% python3 -q
>>> import numpy as np
>>> np.set_printoptions(suppress=True, linewidth=200)
>>> A = np.load("a.npy")
>>> print(A.round(2))
[[ 0.43 -0.57 -0.57 -0.41]
 [-0.57  0.43 -0.57 -0.41]
 [-0.57 -0.57  0.43 -0.41]
 [-0.41 -0.41 -0.41  0.71]]
>>> Q, Rm = np.linalg.qr(A)
>>> print(Q.shape, Rm.shape)
(4, 4) (4, 4)
>>> print(Q.round(2))
[[-0.43  0.57 -0.57 -0.41]
 [ 0.57 -0.43 -0.57 -0.41]
 [ 0.57  0.57  0.43 -0.41]
 [ 0.41  0.41 -0.41  0.71]]
>>> print(Rm.round(2) + 0)
[[-1.  0.  0.  0.]
 [ 0. -1.  0.  0.]
 [ 0.  0.  1.  0.]
 [ 0.  0.  0.  1.]]
>>> print(np.round(np.linalg.eigvals(A), 2))
[ 1. -1.  1.  1.]
>>> print(round(float(np.linalg.det(A.T)), 2))
-1.0
>>> print(np.einsum("ii->", A))
2.0
>>> print(np.round(np.linalg.det(2 * A), 2), round(float(np.linalg.det(A)), 2))
-16.0 -1.0
>>> print(np.einsum("ij,ji->", A, A))
4.0
>>> print(np.round(np.kron(np.eye(2, dtype=int), A), 2))
[[ 0.43 -0.57 -0.57 -0.41  0.   -0.   -0.   -0.  ]
 [-0.57  0.43 -0.57 -0.41 -0.    0.   -0.   -0.  ]
 [-0.57 -0.57  0.43 -0.41 -0.   -0.    0.   -0.  ]
 [-0.41 -0.41 -0.41  0.71 -0.   -0.   -0.    0.  ]
 [ 0.   -0.   -0.   -0.    0.43 -0.57 -0.57 -0.41]
 [-0.    0.   -0.   -0.   -0.57  0.43 -0.57 -0.41]
 [-0.   -0.    0.   -0.   -0.57 -0.57  0.43 -0.41]
 [-0.   -0.   -0.    0.   -0.41 -0.41 -0.41  0.71]]
>>> print(np.round(np.linalg.det(A[::-1]), 2))
-1.0
>>> print(round(np.linalg.eigvals(A).sum().real, 2))
2.0
>>> Q, evecs = np.linalg.qr(A[:, :1])[0], np.linalg.qr(A[:, 1:])[0]
>>> s = np.linalg.svd(Q.T @ evecs, compute_uv=False)
>>> print(s.round(2) + 0)
[0.]
>>> data = np.load("out16.npy")
>>> print(data)
[[ 3 -3  3 -3  3 -3]
 [ 1 -1  1 -1  1 -1]
 [-1  3 -1  3 -1  3]
 [ 3 -3  3 -3  3 -3]
 [ 1 -1  1 -1  1 -1]
 [-1  3 -1  3 -1  3]]
>>> left, s, VT = np.linalg.svd(data)
>>> print(np.argmax(s[:-1] / (s[1:] + 1e-6)) + 1)
2
>>> Y = left[:, :2] @ np.diag(s[:2]) @ VT[:2]
>>> print(np.linalg.matrix_rank(data, rtol=0.05))
2
>>> print(round(float(np.abs(data - Y).max()), 2))
0.0
>>> print(np.linalg.matrix_rank(Y))
2
>>> print(round(np.linalg.norm(data - Y, 2), 2), round(float(s[2]), 2))
0.0 0.0
>>> print(np.round(np.linalg.norm(data - Y) / np.linalg.norm(data), 2))
0.0
>>> print(data.sum(axis=0))
[ 6 -2  6 -2  6 -2]
>>> print(np.round(np.linalg.svd(data, compute_uv=False), 2) + 0)
[13.1  2.9  0.   0.   0.   0. ]
>>> print(round(float(np.linalg.norm(data)), 2))
13.42
>>> print(np.count_nonzero(data))
36
>>> print(data.shape)
(6, 6)
>>> print(np.abs(data).max())
3
>>> print(np.unravel_index(np.abs(data).argmax(), data.shape))
(np.int64(0), np.int64(0))
>>> vec = np.array([4, 0, -1, 2])
>>> print(np.round(np.sort(np.abs(np.degrees(np.angle(np.linalg.eigvals(A))))), 2))
[  0.   0.   0. 180.]
>>> print(np.round(A.T @ (A @ vec), 2) + 0)
[ 4.  0. -1.  2.]
>>> print(np.round(np.linalg.inv(A), 2))
[[ 0.43 -0.57 -0.57 -0.41]
 [-0.57  0.43 -0.57 -0.41]
 [-0.57 -0.57  0.43 -0.41]
 [-0.41 -0.41 -0.41  0.71]]
>>> print(4 - np.linalg.matrix_rank(A - np.eye(4), tol=1e-8))
3
>>> print([p for p in range(1, 25) if np.allclose(np.linalg.matrix_power(A, p), np.eye(4))])
[2, 4, 6, 8, 10, 12, 14, 16, 18, 20, 22, 24]
>>> print(np.round(np.abs(np.linalg.eigvals(A)), 2))
[1. 1. 1. 1.]
>>> rng = np.random.default_rng(264)
>>> idx = rng.permutation(6)
>>> print(idx)
[0 5 1 3 4 2]
>>> Y = data[idx][:, idx]
>>> print(Y)
[[ 3 -3 -3 -3  3  3]
 [-1  3  3  3 -1 -1]
 [ 1 -1 -1 -1  1  1]
 [ 3 -3 -3 -3  3  3]
 [ 1 -1 -1 -1  1  1]
 [-1  3  3  3 -1 -1]]
>>> print(np.allclose(Y, data))
False
>>> print(np.diag(Y))
[ 3  3 -1 -3  1 -1]
>>> print(np.trace(Y))
2
>>> print(np.linalg.cond(data) > 100)
True
>>> print(round(float(np.linalg.norm(data, 2) / np.linalg.norm(data)), 2))
0.98
>>> print(np.linalg.matrix_rank(data, rtol=0.1))
2
>>> M = np.loadtxt("test7.csv", delimiter=",")
>>> print(M.round(2))
[[-0.42 -0.84  0.35]
 [ 0.18 -0.45 -0.87]
 [ 0.89 -0.3   0.34]]
>>> vec = np.array([0, 2, 1])
>>> print(np.round(np.linalg.inv(M), 2))
[[-0.42  0.18  0.89]
 [-0.84 -0.45 -0.3 ]
 [ 0.35 -0.87  0.34]]
>>> print(3 - np.linalg.matrix_rank(M - np.eye(3), tol=1e-8))
1
>>> print(np.round(M.T @ (M @ vec), 2) + 0)
[0. 2. 1.]
>>> print(np.round(np.sort(np.abs(np.degrees(np.angle(np.linalg.eigvals(M))))), 2))
[  0.   139.97 139.97]
>>> print([p for p in range(1, 25) if np.allclose(np.linalg.matrix_power(M, p), np.eye(3))])
[]
